% ipython --no-banner

In [1]: import numpy as np

In [2]: np.set_printoptions(suppress=True, linewidth=200)

In [3]: A = np.loadtxt("out7.csv", delimiter=",")

In [4]: A
Out[4]: 
array([[  0.,   0.,  12.,   1.,  -1.,   1.,   6.,   1.,   4.,  13.,   5.],
       [  0.,   0.,   3.,  -8.,  -7.,  -1., -12.,   3.,   5., -12.,   2.],
       [-12.,  -3.,   0.,  -6., -10.,   7.,  -5.,  -3.,  10.,  -6.,  -6.],
       [ -1.,   8.,   6.,   0.,   6.,   2.,  -5.,  -1.,  14.,  -6.,   2.],
       [  1.,   7.,  10.,  -6.,   0.,   4.,   4.,   1.,  15.,  -6.,   7.],
       [ -1.,   1.,  -7.,  -2.,  -4.,   0.,  -7.,   2.,  -2.,   7.,  -7.],
       [ -6.,  12.,   5.,   5.,  -4.,   7.,   0.,   2.,  11.,  -8.,   1.],
       [ -1.,  -3.,   3.,   1.,  -1.,  -2.,  -2.,   0.,   2.,  -8.,   5.],
       [ -4.,  -5., -10., -14., -15.,   2., -11.,  -2.,   0.,   2.,  -4.],
       [-13.,  12.,   6.,   6.,   6.,  -7.,   8.,   8.,  -2.,   0.,  -5.],
       [ -5.,  -2.,   6.,  -2.,  -7.,   7.,  -1.,  -5.,   4.,   5.,   0.]])

In [5]: left, sig, Vt = np.linalg.svd(A)

In [6]: vecs = Vt[:(sig > 1e-8).sum()]

In [7]: rng = np.random.default_rng(852649)

In [8]: vec = A[3] + 3 * A[2] + rng.integers(2) * np.eye(11)[8]

In [9]: vec
Out[9]: array([-37.,  -1.,   6., -18., -24.,  23., -20., -10.,  44., -24., -16.])

In [10]: np.allclose(vecs.T @ vecs @ vec, vec)
Out[10]: True

In [11]: round(float(np.linalg.norm(vec - vecs.T @ vecs @ vec)), 1)
Out[11]: 0.0

In [12]: np.round(vecs.T @ vecs, 1) + 0
Out[12]: 
array([[ 0.9,  0. ,  0. ,  0. ,  0.1,  0.2,  0. ,  0.1, -0.1,  0. ,  0.1],
       [ 0. ,  1. ,  0. ,  0. ,  0.1,  0.1,  0. ,  0.1,  0. ,  0. ,  0. ],
       [ 0. ,  0. ,  1. ,  0. ,  0. ,  0.1,  0. ,  0.1,  0. ,  0. ,  0. ],
       [ 0. ,  0. ,  0. ,  1. ,  0.1,  0.1,  0. ,  0.1,  0. ,  0. ,  0.1],
       [ 0.1,  0.1,  0. ,  0.1,  0.9, -0.2,  0.1, -0.2,  0.1,  0. , -0.1],
       [ 0.2,  0.1,  0.1,  0.1, -0.2,  0.7,  0.1, -0.3,  0.1,  0. , -0.2],
       [ 0. ,  0. ,  0. ,  0. ,  0.1,  0.1,  1. ,  0.1,  0. ,  0. ,  0.1],
       [ 0.1,  0.1,  0.1,  0.1, -0.2, -0.3,  0.1,  0.8,  0.1,  0. , -0.2],
       [-0.1,  0. ,  0. ,  0. ,  0.1,  0.1,  0. ,  0.1,  1. ,  0. ,  0.1],
       [ 0. ,  0. ,  0. ,  0. ,  0. ,  0. ,  0. ,  0. ,  0. ,  1. ,  0. ],
       [ 0.1,  0. ,  0. ,  0.1, -0.1, -0.2,  0.1, -0.2,  0.1,  0. ,  0.9]])

In [13]: vec = np.array([-4, -5, 0, -1, 5, 2, 0, 3, 4, -3, -3])

In [14]: np.round(np.linalg.det(A), 1)
Out[14]: np.float64(0.0)

In [15]: np.round(np.linalg.eigvals(A).real, 1) + 0
Out[15]: array([0., 0., 0., 0., 0., 0., 0., 0., 0., 0., 0.])

In [16]: O = np.linalg.solve(np.eye(11) - A, np.eye(11) + A)

In [17]: round(float(np.linalg.det(O)), 1)
Out[17]: 1.0

In [18]: np.round(O @ O.T, 1) + 0
Out[18]: 
array([[1., 0., 0., 0., 0., 0., 0., 0., 0., 0., 0.],
       [0., 1., 0., 0., 0., 0., 0., 0., 0., 0., 0.],
       [0., 0., 1., 0., 0., 0., 0., 0., 0., 0., 0.],
       [0., 0., 0., 1., 0., 0., 0., 0., 0., 0., 0.],
       [0., 0., 0., 0., 1., 0., 0., 0., 0., 0., 0.],
       [0., 0., 0., 0., 0., 1., 0., 0., 0., 0., 0.],
       [0., 0., 0., 0., 0., 0., 1., 0., 0., 0., 0.],
       [0., 0., 0., 0., 0., 0., 0., 1., 0., 0., 0.],
       [0., 0., 0., 0., 0., 0., 0., 0., 1., 0., 0.],
       [0., 0., 0., 0., 0., 0., 0., 0., 0., 1., 0.],
       [0., 0., 0., 0., 0., 0., 0., 0., 0., 0., 1.]])
